In [1]: import numpy as np

In [2]: import numpy.linalg as la

In [3]: np.set_printoptions(precision=2, suppress=True, linewidth=140)

In [4]: def rnd(a):
   ...:     return np.round(a, 2) + 0
   ...: 

In [5]: arr = np.load("sample9.npy")

In [6]: arr
Out[6]: 
array([[ 3, -3],
       [ 3, 13]])

In [7]: # column 1 dominates

In [8]: W = np.array([[1, 6], [9, 0]])

In [9]: beta = np.array([-2, 4])

In [10]: H = np.maximum(arr @ W + beta, 0)

In [11]: la.matrix_rank(H)
Out[11]: np.int64(2)

In [12]: H
Out[12]: 
array([[  0,  22],
       [118,  22]])

In [13]: (H > 0).astype(int)
Out[13]: 
array([[0, 1],
       [1, 1]])

In [14]: (H > 0).mean(axis=0)
Out[14]: array([0.5, 1. ])

In [15]: basis = np.array([[1, 2], [1, 2]])

In [16]: W @ basis
Out[16]: 
array([[ 7, 14],
       [ 9, 18]])

In [17]: H.shape
Out[17]: (2, 2)

In [18]: H.sum(axis=1)
Out[18]: array([ 22, 140])

In [19]: arr @ arr
Out[19]: 
array([[  0, -48],
       [ 48, 160]])

In [20]: np.allclose(arr @ arr.T, arr.T @ arr)
Out[20]: False

In [21]: rnd(la.det(arr))
Out[21]: np.float64(48.0)

In [22]: (arr + arr.T) / 2
Out[22]: 
array([[ 3.,  0.],
       [ 0., 13.]])

In [23]: np.trace(arr)
Out[23]: np.int64(16)

In [24]: ang = np.radians(30)

In [25]: R = np.eye(2)

In [26]: R[0, 0] = R[1, 1] = np.cos(ang)

In [27]: R[0, 1], R[1, 0] = -np.sin(ang), np.sin(ang)

In [28]: rnd(R)
Out[28]: 
array([[ 0.87, -0.5 ],
       [ 0.5 ,  0.87]])

In [29]: M2 = arr @ R.T

In [30]: rnd(M2)
Out[30]: 
array([[ 4.1 , -1.1 ],
       [-3.9 , 12.76]])

In [31]: rnd(np.abs(M2 - arr).max(axis=0))
Out[31]: array([6.9, 1.9])
